% python3 -q
>>> import numpy as np
>>> import numpy.linalg as la
>>> np.set_printoptions(suppress=True, linewidth=160)
>>> feats = np.loadtxt("dump.csv", delimiter=",")
>>> feats
array([[-4.6,  0.7, -1.3,  5.6,  2.2, -1.4],
       [-3.8, -3.8, -9.1, -2.1,  0.6,  4.8],
       [-3.3, -4.7, -8.1, -1. ,  0.1,  3.9],
       [-3. ,  1.7, -1.1,  7.2,  2.7, -0.6],
       [12.3,  4.5, -7.4,  7.1, -6.1, -0.8],
       [-2.8,  0.5, -2.2,  3.7,  4.3,  0.5],
       [10.5,  6.3, -7.2,  4.8, -6.9,  2. ],
       [-3.3, -4.5, -8.2,  1.1,  0.2,  6.4],
       [-2.8,  1.7, -1.9,  5. ,  0.3, -0.5],
       [10.9,  4.2, -7.2,  6.1, -5.1,  0.7],
       [-3.9,  0.2, -0.7,  5.1,  2.7, -1.8],
       [10.4,  3.1, -8. ,  6. , -5. ,  1.9],
       [-1.9,  2.3, -0.1,  6. ,  2.9, -0.2],
       [-3.5, -0.3, -1.4,  6.2,  0.8, -2.1],
       [-2.6,  0.8, -1.4,  5.5,  1.7, -0.7],
       [12.6,  3.5, -9.6,  6.5, -8.1,  2. ],
       [10.9,  4.3, -6. ,  4.3, -6. ,  1.6],
       [ 9.7,  5.2, -8. ,  6. , -6.5,  1.4],
       [ 9.2,  4.6, -8.7,  6.1, -6.3,  0.2],
       [-2.5,  2.3, -2.8,  3.8,  3.1, -1.7],
       [-2.7,  1.1, -0.3,  5.2,  3.2, -1.4],
       [-1.2, -5.4, -7.9,  1.1,  2.5,  5.2],
       [10.5,  5. , -8.2,  6.2, -4.2,  1.5],
       [12.3,  3.6, -9.1,  7. , -5.9,  0.6],
       [10.8,  5.6, -7.9,  7. , -7. ,  0.2],
       [-1.5, -5.5, -6.9, -1.3,  3.1,  5. ],
       [-3. , -4.7, -8.7, -1.6,  0.5,  4.7],
       [-3.8, -1.6, -2.7,  4.9,  0.8,  0. ]])
>>> proj = feats @ la.solve(feats.T @ feats, feats.T)
>>> np.allclose(proj @ proj, proj)
True
>>> np.round(la.eigvalsh(proj), 1) + 0
array([0., 0., 0., 0., 0., 0., 0., 0., 0., 0., 0., 0., 0., 0., 0., 0., 0., 0., 0., 0., 0., 0., 1., 1., 1., 1., 1., 1.])
>>> B = np.c_[feats[:, :2] @ np.array([[2, 0], [4, 5]]), np.array([9, -5, 0, -9, -7, 7, 9, 1, -5, 5, 0, 2, 5, -1, -9, -6, -4, -8, 5, 9, -7, -8, -2, -8, -1, 1, 3, -1])]
>>> B.round(1)
array([[ -6.4,   3.5,   9. ],
       [-22.8, -19. ,  -5. ],
       [-25.4, -23.5,   0. ],
       [  0.8,   8.5,  -9. ],
       [ 42.6,  22.5,  -7. ],
       [ -3.6,   2.5,   7. ],
       [ 46.2,  31.5,   9. ],
       [-24.6, -22.5,   1. ],
       [  1.2,   8.5,  -5. ],
       [ 38.6,  21. ,   5. ],
       [ -7. ,   1. ,   0. ],
       [ 33.2,  15.5,   2. ],
       [  5.4,  11.5,   5. ],
       [ -8.2,  -1.5,  -1. ],
       [ -2. ,   4. ,  -9. ],
       [ 39.2,  17.5,  -6. ],
       [ 39. ,  21.5,  -4. ],
       [ 40.2,  26. ,  -8. ],
       [ 36.8,  23. ,   5. ],
       [  4.2,  11.5,   9. ],
       [ -1. ,   5.5,  -7. ],
       [-24. , -27. ,  -8. ],
       [ 41. ,  25. ,  -2. ],
       [ 39. ,  18. ,  -8. ],
       [ 44. ,  28. ,  -1. ],
       [-25. , -27.5,   1. ],
       [-24.8, -23.5,   3. ],
       [-14. ,  -8. ,  -1. ]])
>>> np.round(la.norm(B - feats @ la.lstsq(feats, B)[0], axis=0), 1) + 0
array([ 0. ,  0. , 27.2])
>>> la.matrix_rank(np.c_[feats, B])
np.int64(7)
>>> np.round(la.lstsq(feats, B[:, 0])[0], 1) + 0
array([2., 4., 0., 0., 0., 0.])
